$ ipython --no-banner

In [1]: import numpy as np

In [2]: import numpy.linalg as la

In [3]: np.set_printoptions(precision=1, suppress=True, linewidth=200, sign=" ")

In [4]: J = np.array([[-1.4, -0.4, -2.0, 16.0], [0.1, -1.5, -0.4, -10.0]])

In [5]: # column 3 dominates

In [6]: other = np.array([[1, 2, 1], [3, 0, 1]])

In [7]: C = np.kron(other, J)

In [8]: la.matrix_rank(C)
Out[8]: np.int64(4)

In [9]: C
Out[9]: 
array([[ -1.4,  -0.4,  -2. ,  16. ,  -2.8,  -0.8,  -4. ,  32. ,  -1.4,  -0.4,  -2. ,  16. ],
       [  0.1,  -1.5,  -0.4, -10. ,   0.2,  -3. ,  -0.8, -20. ,   0.1,  -1.5,  -0.4, -10. ],
       [ -4.2,  -1.2,  -6. ,  48. ,  -0. ,  -0. ,  -0. ,   0. ,  -1.4,  -0.4,  -2. ,  16. ],
       [  0.3,  -4.5,  -1.2, -30. ,   0. ,  -0. ,  -0. ,  -0. ,   0.1,  -1.5,  -0.4, -10. ]])

In [10]: C.shape
Out[10]: (4, 12)

In [11]: C = np.array([[-4, 1, -3]])

In [12]: rng = np.random.default_rng(60)

In [13]: arr = rng.normal(size=(15, 1)) @ C + np.array([8, 4, 9])

In [14]: arr
Out[14]: 
array([[ 12.2,   2.9,  12.2],
       [  9.4,   3.6,  10.1],
       [  4.8,   4.8,   6.6],
       [ 13. ,   2.7,  12.8],
       [ 13.1,   2.7,  12.8],
       [  3.7,   5.1,   5.8],
       [  3.3,   5.2,   5.5],
       [  1. ,   5.7,   3.8],
       [  8.7,   3.8,   9.5],
       [  4.2,   4.9,   6.2],
       [  5.9,   4.5,   7.4],
       [  7. ,   4.2,   8.3],
       [  4.8,   4.8,   6.6],
       [  6.8,   4.3,   8.1],
       [  0.8,   5.8,   3.6]])

In [15]: U, sigma, VT = la.svd(arr)

In [16]: np.argmax(sigma[:-1] / (sigma[1:] + 1e-6)) + 1
Out[16]: np.int64(2)

In [17]: sigma.round(1) + 0
Out[17]: array([ 46.1,  10.7,   0. ])

In [18]: other = U[:, :2] @ np.diag(sigma[:2]) @ VT[:2]

In [19]: la.matrix_rank(other)
Out[19]: np.int64(2)

In [20]: other
Out[20]: 
array([[ 12.2,   2.9,  12.2],
       [  9.4,   3.6,  10.1],
       [  4.8,   4.8,   6.6],
       [ 13. ,   2.7,  12.8],
       [ 13.1,   2.7,  12.8],
       [  3.7,   5.1,   5.8],
       [  3.3,   5.2,   5.5],
       [  1. ,   5.7,   3.8],
       [  8.7,   3.8,   9.5],
       [  4.2,   4.9,   6.2],
       [  5.9,   4.5,   7.4],
       [  7. ,   4.2,   8.3],
       [  4.8,   4.8,   6.6],
       [  6.8,   4.3,   8.1],
       [  0.8,   5.8,   3.6]])

In [21]: round(la.norm(arr - other, 2), 1), round(float(sigma[2]), 1)
Out[21]: (np.float64(0.0), 0.0)
